$ ipython --no-banner

In [1]: import numpy as np

In [2]: np.set_printoptions(suppress=True, linewidth=100)

In [3]: data = np.arange(12).reshape(3, 4) + -3

In [4]: data
Out[4]: 
array([[-3, -2, -1,  0],
       [ 1,  2,  3,  4],
       [ 5,  6,  7,  8]])

In [5]: # looks like rank 2

In [6]: rank = np.linalg.matrix_rank(data)

In [7]: rank
Out[7]: np.int64(2)

In [8]: N = np.linalg.svd(data)[2][rank:].T

In [9]: np.linalg.matrix_rank(data.T @ data), np.linalg.matrix_rank(data @ data.T)
Out[9]: (np.int64(2), np.int64(2))

In [10]: [int(np.linalg.matrix_rank(np.delete(data, i, axis=0))) for i in range(3)]
Out[10]: [2, 2, 2]

In [11]: F = np.array([[-1.14, -0.45, 3.11, -3.72, 0.27, -6.93, 3.22],
    ...:     [-0.9, 3.97, 2.79, 9.9, 2.96, -1.11, 1.96],
    ...:     [2.71, -3.05, 2.29, -14.57, 1.22, -4.44, -1.62],
    ...:     [0.83, 0.4, -0.04, -3.85, -0.58, -2.91, -0.67],
    ...:     [-0.46, 1.41, -2.82, 0.58, -3.78, 2.24, 0.6]])

In [12]: vec = np.array([3, 3, 0, 3, 3, 3, 3])

In [13]: h1 = np.maximum(F @ vec, 0)

In [14]: np.round(np.maximum(F @ (3 * vec), 0), 2)
Out[14]: array([  0.  , 151.02,   0.  ,   0.  ,   5.31])

In [15]: np.round(np.maximum(F @ vec, 0) - np.maximum(-F @ vec, 0), 2)
Out[15]: array([-26.25,  50.34, -59.25, -20.34,   1.77])

In [16]: F * (h1 > 1e-9)[:, None]
Out[16]: 
array([[-0.  , -0.  ,  0.  , -0.  ,  0.  , -0.  ,  0.  ],
       [-0.9 ,  3.97,  2.79,  9.9 ,  2.96, -1.11,  1.96],
       [ 0.  , -0.  ,  0.  , -0.  ,  0.  , -0.  , -0.  ],
       [ 0.  ,  0.  , -0.  , -0.  , -0.  , -0.  , -0.  ],
       [-0.46,  1.41, -2.82,  0.58, -3.78,  2.24,  0.6 ]])

In [17]: np.round(F.T @ h1, 2)
Out[17]: array([-46.12, 202.35, 135.46, 499.39, 142.32, -51.91,  99.73])

In [18]: np.round(np.tanh(F @ vec), 2)
Out[18]: array([-1.  ,  1.  , -1.  , -1.  ,  0.94])

In [19]: M = np.array([[20.0, 24.0, 20.0, 0.0, 36.0],
    ...:     [24.0, 40.0, 30.0, 0.0, 54.0],
    ...:     [20.0, 30.0, 29.0, 0.0, 45.0],
    ...:     [0.0, 0.0, 0.0, 4.0, 0.0],
    ...:     [36.0, 54.0, 45.0, 0.0, 85.0]])

In [20]: # 2 blocks once reordered

In [21]: w, vecs = np.linalg.eig(M)

In [22]: np.round(np.sort(np.linalg.eigvals(M @ M)), 2)
Out[22]: array([   16.,    16.,    16.,    16., 26244.])

In [23]: round(np.prod(w), 2)
Out[23]: np.float64(41472.0)

In [24]: np.round(np.sort(np.linalg.eigvals(M.T)), 2)
Out[24]: array([  4.,   4.,   4.,   4., 162.])

In [25]: X = np.array([[-8, 0, -8, 0], [8, 8, 8, 8], [-8, 0, -8, 0], [8, 8, 8, 8]])

In [26]: # rows 0 and 2 are equal

In [27]: u = np.array([0, 1, 1])

In [28]: np.polyval(u, X[1])
Out[28]: array([9, 9, 9, 9])

In [29]: np.convolve(X[1], u)
Out[29]: array([ 0,  8, 16, 16, 16,  8])

In [30]: np.cross(X[1, :3], X[0, :3])
Out[30]: array([-64,   0,  64])

In [31]: np.array([np.convolve(row, u, "same") for row in X])
Out[31]: 
array([[-8, -8, -8, -8],
       [ 8, 16, 16, 16],
       [-8, -8, -8, -8],
       [ 8, 16, 16, 16]])

In [32]: np.linalg.matrix_rank(X, rtol=0.1)
Out[32]: np.int64(2)

In [33]: np.linalg.cond(X) > 100
Out[33]: np.True_

In [34]: [round(float(x), 2) for x in np.linalg.svd(X, compute_uv=False)[:3]]
Out[34]: [25.89, 9.89, 0.0]

In [35]: hat = np.triu(np.array([[7, 5, 1, 1], [0, 7, 4, 2], [4, 0, 3, 3], [9, 1, 6, 4]]), 1) + np.eye(4)

In [36]: Y = hat @ X @ np.linalg.inv(hat)

In [37]: np.linalg.matrix_rank(Y)
Out[37]: np.int64(2)

In [38]: np.trace(Y), np.trace(X)
Out[38]: (np.float64(0.0), np.int64(0))

In [39]: hat @ X - X @ hat
Out[39]: 
array([[ 40.,  88.,  48.,  80.],
       [-16., -24., -56., -32.],
       [ 24.,  64.,  32.,  56.],
       [  0., -40., -40., -48.]])

In [40]: round(np.linalg.det(Y), 2)
Out[40]: np.float64(0.0)

In [41]: np.round(np.poly(Y), 2) + 0
Out[41]: array([   1.,    0., -256.,    0.,    0.])

In [42]: Y = np.array([[-3, -3], [2, 3], [0, -1], [-2, 3], [1, 3], [0, -3]])

In [43]: basis = np.array([[-2, 3, -3, 2, 0], [-1, -3, -1, 1, 1]])

In [44]: rng = np.random.default_rng(97)

In [45]: A = Y @ basis + 0.05 * rng.normal(size=(6, 5))

In [46]: A.round(2)
Out[46]: 
array([[  8.99,   0.06,  11.98,  -9.05,  -3.06],
       [ -7.05,  -3.02,  -9.07,   7.05,   2.93],
       [  1.05,   2.98,   0.97,  -1.09,  -0.98],
       [  1.04, -15.  ,   2.99,  -1.01,   3.  ],
       [ -5.02,  -5.97,  -5.94,   5.05,   2.89],
       [  2.96,   8.97,   3.03,  -3.09,  -3.04]])

In [47]: hat = A @ np.linalg.solve(A.T @ A, A.T)

In [48]: hat.round(2) + 0
Out[48]: 
array([[ 0.99, -0.05,  0.06,  0.  ,  0.06,  0.  ],
       [-0.05,  0.77,  0.3 , -0.02,  0.29, -0.01],
       [ 0.06,  0.3 ,  0.6 ,  0.02, -0.38,  0.02],
       [ 0.  , -0.02,  0.02,  1.  ,  0.02,  0.  ],
       [ 0.06,  0.29, -0.38,  0.02,  0.64,  0.02],
       [ 0.  , -0.01,  0.02,  0.  ,  0.02,  1.  ]])

In [49]: np.round(hat @ A[:, 4], 2)
Out[49]: array([-3.06,  2.93, -0.98,  3.  ,  2.89, -3.04])

In [50]: np.round(np.linalg.eigvalsh(hat), 2) + 0
Out[50]: array([0., 1., 1., 1., 1., 1.])

In [51]: Y = A + rng.integers(-2, 3, (6, 2)) @ rng.integers(-2, 3, (2, 5))

In [52]: Y.round(2)
Out[52]: 
array([[ 12.99,   2.06,  13.98, -11.05,  -3.06],
       [ -9.05,  -7.02, -10.07,  11.05,  -0.07],
       [  1.05,   1.98,   0.97,  -0.09,  -1.98],
       [  3.04, -13.  ,   3.99,  -3.01,   4.  ],
       [ -1.02,  -0.97,  -3.94,   0.05,   5.89],
       [  2.96,   7.97,   3.03,  -2.09,  -4.04]])

In [53]: np.abs(Y - A).sum(axis=1)
Out[53]: array([10., 14.,  3.,  8., 19.,  3.])

In [54]: np.linalg.matrix_rank(Y - A, tol=1e-8)
Out[54]: np.int64(2)

In [55]: np.round(np.linalg.svd(Y - A, compute_uv=False), 2) + 0
Out[55]: array([12.7,  3.4,  0. ,  0. ,  0. ])

In [56]: np.round(np.abs(np.linalg.svd(Y)[2][-1]), 2)
Out[56]: array([0.07, 0.17, 0.63, 0.63, 0.43])

In [57]: np.argsort(-np.linalg.norm(Y, axis=0).round(6), kind="stable")[:3]
Out[57]: array([2, 1, 0])

In [58]: [round(float(x), 2) for x in np.linalg.svd(Y, compute_uv=False)[:3]]
Out[58]: [29.95, 16.98, 7.1]

In [59]: U, sigma, Vt = np.linalg.svd(A, full_matrices=False)

In [60]: np.round(np.sqrt((sigma ** 2).sum()), 2), round(np.linalg.norm(A), 2)
Out[60]: (np.float64(31.94), np.float64(31.94))

In [61]: np.round(np.abs(Vt[0]), 2)
Out[61]: array([0.48, 0.36, 0.6 , 0.48, 0.24])

In [62]: U.shape, sigma.shape, Vt.shape
Out[62]: ((6, 5), (5,), (5, 5))

In [63]: np.round(U.T @ U, 2) + 0
Out[63]: 
array([[1., 0., 0., 0., 0.],
       [0., 1., 0., 0., 0.],
       [0., 0., 1., 0., 0.],
       [0., 0., 0., 1., 0.],
       [0., 0., 0., 0., 1.]])

In [64]: np.round(sigma / sigma[0], 2) + 0
Out[64]: array([1.  , 0.7 , 0.01, 0.  , 0.  ])

In [65]: sigma.round(2)
Out[65]: array([26.22, 18.24,  0.15,  0.11,  0.04])

In [66]: (sigma > 1e-8).sum()
Out[66]: np.int64(5)

In [67]: np.round(Vt @ Vt.T, 2) + 0
Out[67]: 
array([[1., 0., 0., 0., 0.],
       [0., 1., 0., 0., 0.],
       [0., 0., 1., 0., 0.],
       [0., 0., 0., 1., 0.],
       [0., 0., 0., 0., 1.]])

In [68]: J = np.load("layer7.npy")

In [69]: J
Out[69]: 
array([[9, 4, 6, 0, 4, 6, 5, 9],
       [4, 5, 4, 0, 5, 2, 2, 4],
       [6, 4, 8, 0, 4, 2, 6, 6],
       [0, 0, 0, 0, 0, 0, 0, 0],
       [4, 5, 4, 0, 5, 2, 2, 4],
       [6, 2, 2, 0, 2, 5, 2, 6],
       [5, 2, 6, 0, 2, 2, 5, 5],
       [9, 4, 6, 0, 4, 6, 5, 9]])

In [70]: np.round(J @ np.linalg.pinv(J) @ J, 2)
Out[70]: 
array([[9., 4., 6., 0., 4., 6., 5., 9.],
       [4., 5., 4., 0., 5., 2., 2., 4.],
       [6., 4., 8., 0., 4., 2., 6., 6.],
       [0., 0., 0., 0., 0., 0., 0., 0.],
       [4., 5., 4., 0., 5., 2., 2., 4.],
       [6., 2., 2., 0., 2., 5., 2., 6.],
       [5., 2., 6., 0., 2., 2., 5., 5.],
       [9., 4., 6., 0., 4., 6., 5., 9.]])

In [71]: round(float(np.trace(np.linalg.pinv(J) @ J)), 2)
Out[71]: 3.0

In [72]: np.unique(J.round(6), axis=0).shape
Out[72]: (6, 8)

In [73]: np.linalg.matrix_rank(J, rtol=0.1)
Out[73]: np.int64(3)

In [74]: np.linalg.cond(J) > 100
Out[74]: np.True_

In [75]: np.argsort(-np.linalg.norm(J, axis=0).round(6), kind="stable")[:3]
Out[75]: array([0, 7, 2])

In [76]: round(float(np.linalg.norm(J, 2) / np.linalg.norm(J)), 2)
Out[76]: 0.97
